$ python3 -q
>>> import numpy as np
>>> np.set_printoptions(precision=1, suppress=True, linewidth=120, sign=" ")
>>> rd = lambda a: np.round(a, 1) + 0
>>> sig = 5 * 0.9 ** np.arange(4)
>>> q, _ = np.linalg.qr(np.array([[-0.4, -0.4, 0.8, 1.5],
...     [-0.4, -0.1, -0.6, 0.9],
...     [-0.1, -0.2, -0.4, -0.3],
...     [-1.4, -0.3, 0.9, -1.7]]))
>>> rng = np.random.default_rng(976771)
>>> data = rng.normal(size=(29, 4)) * sig @ q
>>> print(rd(data))
[[ -5.9   4.4  -4.8  -7.5]
 [ -7.8  -9.7   6.    6.5]
 [ -0.8   1.3  -2.5  -0.5]
 [  6.3  -4.1   8.5   5.1]
 [ -2.5   6.1  -0.5  -3.3]
 [ -3.3   4.9  -2.6  -1.5]
 [ -4.1 -11.9  -7.3   4.7]
 [ -2.1  -3.4  -1.7   0.3]
 [  8.5  -5.8  -7.1   0.5]
 [ -0.1  12.   -3.   -5.3]
 [  3.1   2.8   7.8   2.8]
 [  2.4   9.4   9.9   0.7]
 [  0.8  -3.8  -7.7  -2.8]
 [ -2.8  -5.9 -10.2  -5. ]
 [  2.    0.1   3.8   2.5]
 [  0.7  -1.4   6.3  -0.8]
 [ -1.3  -2.8   4.3  -3.7]
 [  2.5   0.2   4.   -0.2]
 [  3.7  -4.1   3.9   2.5]
 [ -5.1  -3.8   1.4  -6.6]
 [  1.7   0.2  -7.6   2.9]
 [  2.8   1.8  -5.7   2.2]
 [ -5.2  -2.   -6.4  -4.7]
 [  4.6   0.4   2.4  -7.1]
 [ -2.3   7.    0.7  -2.2]
 [ 10.3   5.5  -6.1  -4.9]
 [  2.3  -2.6   0.3   1.3]
 [  1.3   6.1  -0.8   3.6]
 [  1.    4.6  -2.6  -4.4]]
>>> basis = data[[4, 14]].astype(float)
>>> for _ in range(4):
...     lab = np.linalg.norm(data[:, None] - basis, axis=-1).argmin(axis=1)
...     basis = np.array([data[lab == j].mean(axis=0) for j in range(2)])
... 
>>> print(lab)
[ 0  1  0  1  0  0  1  1  1  0  1  1  0  0  1  1  1  1  1  0  0  0  0  0  0  0  1  0  0]
>>> print(rd(basis))
[[-0.3  2.4 -3.5 -2.9]
 [ 1.2 -2.6  3.   1.7]]
>>> print(np.bincount(lab))
[ 16  13]
>>> print(rd(basis[1] - basis[0]))
[ 1.6 -5.   6.5  4.7]
>>> arr = np.array([[0, -3, -3, 0, -5],
...     [3, 0, -1, 1, 0],
...     [3, 1, 0, 1, 4],
...     [0, -1, -1, 0, 3],
...     [5, 0, -4, -3, 0]])
>>> x = np.array([-1, 2, -1, 0, 1])
>>> print(rd(np.linalg.det(arr)))
0.0
>>> print(x @ arr @ x)
0
>>> q = np.linalg.solve(np.eye(5) - arr, np.eye(5) + arr)
>>> print(rd(np.linalg.det(q)))
1.0
>>> E = np.load("out4.npy")
>>> print(E)
[[ 2.5 -2.5  0.6 -0.1]
 [ 1.6 -2.4 -0.8  1.9]
 [-1.6  0.3  1.9 -1.2]]
>>> M2 = np.array([[5, 3, 1], [-3, -3, -3], [-3, -2, 4], [-3, 5, 4]])
>>> print(np.linalg.matrix_rank(E @ M2))
3
>>> print(np.linalg.matrix_rank(np.vstack([E, M2.T])))
4
>>> print(rd(np.einsum("ik,kj->ji", E, M2)))
[[ 18.5  11.9 -11. ]
 [ 13.3  23.1 -15.5]
 [ 12.   13.2   0.3]]
>>> print(rd(np.einsum("ik,kj->ij", E, M2)))
[[ 18.5  13.3  12. ]
 [ 11.9  23.1  13.2]
 [-11.  -15.5   0.3]]
>>> print(np.vstack([E, M2.T]).shape)
(6, 4)
>>> print(rd(np.einsum("ij->j", E)))
[ 2.5 -4.6  1.7  0.6]
